>>> import numpy as np
>>> from numpy import linalg as LA
>>> np.set_printoptions(precision=2, suppress=True, linewidth=200)
>>> rnd = lambda a: np.round(a, 2) + 0
>>> M2 = np.array([[4], [5], [3], [1], [2], [1], [5]])
>>> feats = np.block([[np.zeros((7, 7)), M2], [M2.T, np.zeros((1, 1))]])
>>> print(feats)
[[0. 0. 0. 0. 0. 0. 0. 4.]
 [0. 0. 0. 0. 0. 0. 0. 5.]
 [0. 0. 0. 0. 0. 0. 0. 3.]
 [0. 0. 0. 0. 0. 0. 0. 1.]
 [0. 0. 0. 0. 0. 0. 0. 2.]
 [0. 0. 0. 0. 0. 0. 0. 1.]
 [0. 0. 0. 0. 0. 0. 0. 5.]
 [4. 5. 3. 1. 2. 1. 5. 0.]]
>>> # columns 3 and 5 are equal
>>> rng = np.random.default_rng(913)
>>> labels = rng.permutation(8)
>>> print(labels)
[2 1 6 3 5 0 7 4]
>>> M2 = feats[labels][:, labels]
>>> print(np.trace(M2))
0.0
>>> print(np.argsort(-LA.norm(feats, axis=0).round(6), kind="stable")[:3])
[7 1 6]
>>> print(rnd(LA.norm(feats, 2) / LA.norm(feats)))
0.71
>>> print(LA.cond(feats) > 100)
True
>>> print([round(float(x), 2) for x in LA.svd(feats, compute_uv=False)[:3]])
[9.0, 9.0, 0.0]
>>> print(LA.matrix_rank(feats, rtol=0.1))
2
>>> U, sig, VT = LA.svd(feats)
>>> V = VT[:(sig > 1e-8).sum()]
>>> x = feats[5] + 3 * feats[6] + rng.integers(2) * np.eye(8)[7]
>>> print(x)
[ 0.  0.  0.  0.  0.  0.  0. 16.]
>>> print(LA.matrix_rank(np.vstack([feats, x])))
2
>>> print(rnd(LA.norm(x - V.T @ V @ x)))
0.0
>>> print(np.allclose(V.T @ V @ x, x))
True
>>> rk = LA.matrix_rank(feats)
>>> print(rk)
2
>>> N = LA.svd(feats)[2][rk:].T
>>> print([int(LA.matrix_rank(feats[:, :j + 1])) for j in range(8)])
[1, 1, 1, 1, 1, 1, 1, 2]
>>> print([int(LA.matrix_rank(feats[:i])) for i in range(1, len(feats) + 1)])
[1, 1, 1, 1, 1, 1, 1, 2]
>>> W0 = np.load("case10.npy")
>>> print(W0)
[[ 3.04 -4.06  2.15  3.06]
 [ 3.23 -3.94  1.94  3.03]
 [ 3.12 -4.15  2.05  2.99]
 [ 2.9  -3.82  2.11  3.06]
 [ 2.98 -4.07  1.89  3.02]
 [ 3.13 -4.12  2.02  3.1 ]
 [ 2.81 -4.    2.02  2.98]
 [ 1.01  4.15  2.03 -1.15]
 [ 0.93  3.89  1.82 -0.98]
 [ 1.1   3.85  2.02 -1.18]
 [ 1.11  4.09  1.83 -0.88]
 [ 1.04  4.06  1.96 -1.11]
 [ 0.92  3.85  1.83 -1.05]
 [ 1.11  3.99  2.18 -1.07]]
>>> M2 = np.c_[W0[:, :2] @ np.array([[-8, 7], [3, -7]]), np.array([8, 7, 2, -7, -6, 2, 0, -4, 7, -5, -9, 1, -6, -7])]
>>> print(rnd(M2))
[[-36.5   49.7    8.  ]
 [-37.66  50.19   7.  ]
 [-37.41  50.89   2.  ]
 [-34.66  47.04  -7.  ]
 [-36.05  49.35  -6.  ]
 [-37.4   50.75   2.  ]
 [-34.48  47.67   0.  ]
 [  4.37 -21.98  -4.  ]
 [  4.23 -20.72   7.  ]
 [  2.75 -19.25  -5.  ]
 [  3.39 -20.86  -9.  ]
 [  3.86 -21.14   1.  ]
 [  4.19 -20.51  -6.  ]
 [  3.09 -20.16  -7.  ]]
>>> print(rnd(LA.lstsq(W0, M2[:, 0])[0]))
[-8.  3.  0.  0.]
>>> print(LA.matrix_rank(M2))
3
>>> print(rnd(LA.norm(M2 - W0 @ LA.lstsq(W0, M2)[0], axis=0)))
[ 0.    0.   18.83]
>>> print(LA.matrix_rank(np.c_[W0, M2]))
5
>>> w, V = LA.eigh(feats)
>>> print(rnd(LA.eigvalsh(feats + 4 * np.eye(8))))
[-5.  4.  4.  4.  4.  4.  4. 13.]
>>> print(np.abs(V[:, -1]).round(6).argmax())
7
>>> print(rnd(LA.svd(feats, compute_uv=False)))
[9. 9. 0. 0. 0. 0. 0. 0.]
>>> print(rnd(w))
[-9.  0.  0.  0.  0.  0.  0.  9.]
>>> print(rnd(V @ np.diag(w) @ V.T))
[[0. 0. 0. 0. 0. 0. 0. 4.]
 [0. 0. 0. 0. 0. 0. 0. 5.]
 [0. 0. 0. 0. 0. 0. 0. 3.]
 [0. 0. 0. 0. 0. 0. 0. 1.]
 [0. 0. 0. 0. 0. 0. 0. 2.]
 [0. 0. 0. 0. 0. 0. 0. 1.]
 [0. 0. 0. 0. 0. 0. 0. 5.]
 [4. 5. 3. 1. 2. 1. 5. 0.]]
>>> print(rnd(V.T @ feats @ V))
[[-9.  0.  0.  0.  0.  0.  0.  0.]
 [ 0.  0.  0.  0.  0.  0.  0.  0.]
 [ 0.  0.  0.  0.  0.  0.  0.  0.]
 [ 0.  0.  0.  0.  0.  0.  0.  0.]
 [ 0.  0.  0.  0.  0.  0.  0.  0.]
 [ 0.  0.  0.  0.  0.  0.  0.  0.]
 [ 0.  0.  0.  0.  0.  0.  0.  0.]
 [ 0.  0.  0.  0.  0.  0.  0.  9.]]
>>> print(np.unique(w.round(6) + 0, return_counts=True)[1])
[1 6 1]
>>> print((w > 1e-8).sum(), (w < -1e-8).sum())
1 1
>>> print(w.sum(), np.trace(feats))
0.0 0.0
>>> labels = rng.permutation(4)
>>> M2 = W0[:, labels] * rng.choice([-1, 1], 4)
>>> print(M2)
[[-4.06 -3.04  3.06  2.15]
 [-3.94 -3.23  3.03  1.94]
 [-4.15 -3.12  2.99  2.05]
 [-3.82 -2.9   3.06  2.11]
 [-4.07 -2.98  3.02  1.89]
 [-4.12 -3.13  3.1   2.02]
 [-4.   -2.81  2.98  2.02]
 [ 4.15 -1.01 -1.15  2.03]
 [ 3.89 -0.93 -0.98  1.82]
 [ 3.85 -1.1  -1.18  2.02]
 [ 4.09 -1.11 -0.88  1.83]
 [ 4.06 -1.04 -1.11  1.96]
 [ 3.85 -0.92 -1.05  1.83]
 [ 3.99 -1.11 -1.07  2.18]]
>>> U, _, VT = LA.svd(W0.T @ M2)
>>> print(labels)
[1 0 3 2]
>>> print(rnd(U @ VT))
[[ 0. -1.  0.  0.]
 [ 1.  0.  0.  0.]
 [ 0.  0.  0.  1.]
 [ 0.  0.  1.  0.]]
>>> print(rnd(LA.lstsq(W0, M2)[0]))
[[ 0. -1.  0.  0.]
 [ 1.  0.  0.  0.]
 [ 0.  0.  0.  1.]
 [ 0.  0.  1.  0.]]
>>> M2 = np.array([[0], [-3], [-2]])
>>> m1 = np.block([[np.zeros((3, 3)), M2], [M2.T, np.zeros((1, 1))]])
>>> print(m1)
[[ 0.  0.  0.  0.]
 [ 0.  0.  0. -3.]
 [ 0.  0.  0. -2.]
 [ 0. -3. -2.  0.]]
>>> # equal to its transpose
>>> M2 = np.array([[0, 3], [0, 3], [0, 0], [0, 0]])
>>> print(LA.matrix_rank(np.vstack([m1, M2.T])))
3
>>> print(np.vstack([m1, M2.T]).shape)
(6, 4)
>>> print(np.einsum("ij,ij->i", m1, m1))
[ 0.  9.  4. 13.]
>>> hat = np.triu(np.array([[0, 0, 3, 2], [0, 3, 3, 2], [0, 2, 1, 0], [0, 0, 1, 3]]), 1) + np.eye(4)
>>> M2 = hat @ m1 @ LA.inv(hat)
>>> print(rnd(LA.det(M2)))
0.0
>>> print(np.trace(M2), np.trace(m1))
0.0 0.0
>>> print(rnd(np.poly(M2)))
[  1.   0. -13.   0.   0.]
>>> U, sig, VT = LA.svd(m1)
>>> V = VT[:(sig > 1e-8).sum()]
>>> x = m1[1] + -3 * m1[2] + rng.integers(2) * np.eye(4)[3]
>>> print(x)
[0. 0. 0. 3.]
>>> print(rnd(LA.norm(x - V.T @ V @ x)))
0.0
>>> print(rnd(np.diag(V.T @ V)))
[0.   0.69 0.31 1.  ]
>>> print(np.kron(np.eye(2, dtype=int), m1))
[[ 0.  0.  0.  0.  0.  0.  0.  0.]
 [ 0.  0.  0. -3.  0.  0.  0. -0.]
 [ 0.  0.  0. -2.  0.  0.  0. -0.]
 [ 0. -3. -2.  0.  0. -0. -0.  0.]
 [ 0.  0.  0.  0.  0.  0.  0.  0.]
 [ 0.  0.  0. -0.  0.  0.  0. -3.]
 [ 0.  0.  0. -0.  0.  0.  0. -2.]
 [ 0. -0. -0.  0.  0. -3. -2.  0.]]
>>> print(np.einsum("ii->", m1))
0.0
>>> print(rnd(LA.eigvals(m1)))
[ 3.61 -3.61  0.    0.  ]
>>> print(rnd(LA.det(2 * m1)), rnd(LA.det(m1)))
0.0 0.0
>>> print(rnd(np.poly(m1)))
[  1.   0. -13.   0.   0.]
>>> arr = np.array([[-2, 5, 8],
...     [-8, 2, -6],
...     [7, -9, 4],
...     [-5, -4, 9],
...     [-5, 7, -3],
...     [-5, 8, 0],
...     [14, 1, 20]])
>>> print(arr)
[[-2  5  8]
 [-8  2 -6]
 [ 7 -9  4]
 [-5 -4  9]
 [-5  7 -3]
 [-5  8  0]
 [14  1 20]]
>>> hat = arr @ LA.solve(arr.T @ arr, arr.T)
>>> print(np.allclose(hat @ hat, hat))
True
>>> print(rnd(LA.eigvalsh(hat)))
[0. 0. 0. 0. 1. 1. 1.]
>>> print(np.trace(hat))
3.0
>>> print(rnd((np.eye(7) - hat) @ arr))
[[0. 0. 0.]
 [0. 0. 0.]
 [0. 0. 0.]
 [0. 0. 0.]
 [0. 0. 0.]
 [0. 0. 0.]
 [0. 0. 0.]]
>>> O, V = LA.qr(arr[:, :2])[0], LA.qr(arr[:, 2:])[0]
>>> sig = LA.svd(O.T @ V, compute_uv=False)
>>> print(rnd(LA.norm(O @ O.T - V @ V.T, 2)))
1.0
>>> print((sig > 0.9).sum())
0
>>> x = np.array([1, -1, 0])
>>> rhs = arr @ x
>>> print(rnd(LA.pinv(arr) @ arr))
[[1. 0. 0.]
 [0. 1. 0.]
 [0. 0. 1.]]
>>> print(rnd(LA.lstsq(arr, rhs)[0]))
[ 1. -1.  0.]
>>> rhs = rhs + 0.05 * rng.normal(size=7)
>>> print(rnd(rhs))
[ -7.02  -9.92  15.98  -1.02 -11.98 -12.92  12.99]
>>> beta, *_ = LA.lstsq(arr, rhs)
>>> print(rnd(arr.T @ (rhs - arr @ beta)))
[0. 0. 0.]
>>> print(beta.round())
[ 1. -1. -0.]
>>> print([round(float(LA.norm(LA.solve(arr.T @ arr + lam * np.eye(3), arr.T @ rhs))), 2) for lam in (0, 1, 10, 100)])
[1.41, 1.41, 1.37, 1.11]
>>> M2 = np.c_[arr[:, :2] @ np.array([[-3, -5], [-9, 6]]), np.array([-1, -1, -2, -4, 3, 4, 3])]
>>> print(M2)
[[-39  40  -1]
 [  6  52  -1]
 [ 60 -89  -2]
 [ 51   1  -4]
 [-48  67   3]
 [-57  73   4]
 [-51 -64   3]]
>>> print(rnd(LA.lstsq(arr, M2[:, 0])[0]))
[-3. -9.  0.]
>>> X = np.load("mat.npy")
>>> print(X)
[[ 0.66  0.91  0.38 -1.62  0.63  0.15 -1.47]
 [ 1.2   0.1   0.   -0.5   1.1  -0.2   1.2 ]
 [ 0.7   0.5  -0.9  -1.4   0.   -0.5   0.9 ]
 [ 0.7   0.9   0.6  -1.5   0.8   0.2  -1.5 ]
 [ 0.4   1.3  -1.7   1.4  -0.6  -1.1   0.2 ]
 [ 0.2   1.1  -2.1   0.1  -1.7  -0.3   0.7 ]]
>>> print(LA.matrix_rank(X, rtol=0.1))
5
>>> print(LA.cond(X) > 100)
True
>>> print(rnd(LA.norm(X, 2) / LA.norm(X)))
0.7
>>> t = np.radians(180)
>>> Rm = np.eye(7)
>>> Rm[4, 4] = Rm[5, 5] = np.cos(t)
>>> Rm[4, 5], Rm[5, 4] = -np.sin(t), np.sin(t)
>>> print(rnd(Rm))
[[ 1.  0.  0.  0.  0.  0.  0.]
 [ 0.  1.  0.  0.  0.  0.  0.]
 [ 0.  0.  1.  0.  0.  0.  0.]
 [ 0.  0.  0.  1.  0.  0.  0.]
 [ 0.  0.  0.  0. -1.  0.  0.]
 [ 0.  0.  0.  0.  0. -1.  0.]
 [ 0.  0.  0.  0.  0.  0.  1.]]
>>> M2 = X @ Rm.T
>>> print(np.abs(M2 - X).max(axis=0))
[0.  0.  0.  0.  3.4 2.2 0. ]
>>> print(rnd(LA.det(Rm)), np.trace(Rm))
1.0 3.0
>>> print(np.allclose(LA.norm(X, axis=1), LA.norm(M2, axis=1)))
True
